% python3 -q
>>> import numpy as np
>>> import numpy.linalg as la
>>> np.set_printoptions(precision=3, suppress=True, linewidth=100)
>>> A = np.load("layer0.npy")
>>> A
array([[  0.,   6.,  -9.,  -2.],
       [ -8., -26.,   8.,  14.],
       [  0., -12.,  -9.,  12.],
       [ -8., -29.,   8.,  17.]])
>>> np.allclose(A, A.T)
False
>>> (A + A.T) / 2
array([[  0. ,  -1. ,  -4.5,  -5. ],
       [ -1. , -26. ,  -2. ,  -7.5],
       [ -4.5,  -2. ,  -9. ,  10. ],
       [ -5. ,  -7.5,  10. ,  17. ]])
>>> round(np.abs(la.eigvals(A)).max(), 3)
np.float64(9.0)
>>> A @ A
array([[-32.,  10., 113., -58.],
       [ 96., 126., -96., -14.],
       [  0.,  72.,  81., -72.],
       [ 96., 117., -96.,  -5.]])
>>> np.round(la.det(A), 3)
np.float64(-864.0)
>>> np.allclose(A @ A.T, A.T @ A)
False
>>> m1 = np.load("x.npy")
>>> m1
array([[-2.,  2.,  2.,  2., -2.,  0.,  0.,  0.],
       [-1.,  1., -1.,  0., -3.,  0.,  0.,  0.],
       [-3.,  0., -1.,  2., -1.,  0.,  0.,  0.],
       [ 1.,  3.,  0.,  3., -1.,  0.,  0.,  0.],
       [-3.,  3., -1.,  2., -1.,  0.,  0.,  0.],
       [ 0.,  0.,  0.,  0.,  0.,  0.,  0.,  1.],
       [ 0.,  0.,  0.,  0.,  0.,  3., -1.,  1.],
       [ 0.,  0.,  0.,  0.,  0., -2.,  3.,  1.]])
>>> out = m1[0, 0] * m1[1:] - np.outer(m1[1:, 0], m1[0])
>>> out
array([[ 0.,  0.,  4.,  2.,  4.,  0.,  0.,  0.],
       [ 0.,  6.,  8.,  2., -4.,  0.,  0.,  0.],
       [ 0., -8., -2., -8.,  4., -0., -0., -0.],
       [ 0.,  0.,  8.,  2., -4.,  0.,  0.,  0.],
       [ 0., -0., -0., -0.,  0., -0., -0., -2.],
       [ 0., -0., -0., -0.,  0., -6.,  2., -2.],
       [ 0., -0., -0., -0.,  0.,  4., -6., -2.]])
>>> m1[:, 0] / m1[0, 0]
array([ 1. ,  0.5,  1.5, -0.5,  1.5, -0. , -0. , -0. ])
>>> np.flatnonzero(~out.round(6).any(axis=1))
array([], dtype=int64)
>>> la.matrix_rank(out), la.matrix_rank(m1)
(np.int64(7), np.int64(8))
>>> m1 @ m1
array([[  4.,  -2.,  -6.,   2.,  -4.,   0.,   0.,   0.],
       [ 13., -10.,   1., -10.,   3.,   0.,   0.,   0.],
       [ 14.,  -3.,  -4.,  -4.,   6.,   0.,   0.,   0.],
       [  1.,  11.,   0.,   9., -13.,   0.,   0.,   0.],
       [ 11.,   0.,  -7.,  -4.,  -3.,   0.,   0.,   0.],
       [  0.,   0.,   0.,   0.,   0.,  -2.,   3.,   1.],
       [  0.,   0.,   0.,   0.,   0.,  -5.,   4.,   3.],
       [  0.,   0.,   0.,   0.,   0.,   7.,   0.,   2.]])
>>> (la.matrix_power((m1 != 0) + (m1.T != 0) + np.eye(8), 8) > 0).astype(int)
array([[1, 1, 1, 1, 1, 0, 0, 0],
       [1, 1, 1, 1, 1, 0, 0, 0],
       [1, 1, 1, 1, 1, 0, 0, 0],
       [1, 1, 1, 1, 1, 0, 0, 0],
       [1, 1, 1, 1, 1, 0, 0, 0],
       [0, 0, 0, 0, 0, 1, 1, 1],
       [0, 0, 0, 0, 0, 1, 1, 1],
       [0, 0, 0, 0, 0, 1, 1, 1]])
>>> (m1 != 0).astype(int)
array([[1, 1, 1, 1, 1, 0, 0, 0],
       [1, 1, 1, 0, 1, 0, 0, 0],
       [1, 0, 1, 1, 1, 0, 0, 0],
       [1, 1, 0, 1, 1, 0, 0, 0],
       [1, 1, 1, 1, 1, 0, 0, 0],
       [0, 0, 0, 0, 0, 0, 0, 1],
       [0, 0, 0, 0, 0, 1, 1, 1],
       [0, 0, 0, 0, 0, 1, 1, 1]])
>>> round(la.det(m1), 3)
np.float64(2016.0)
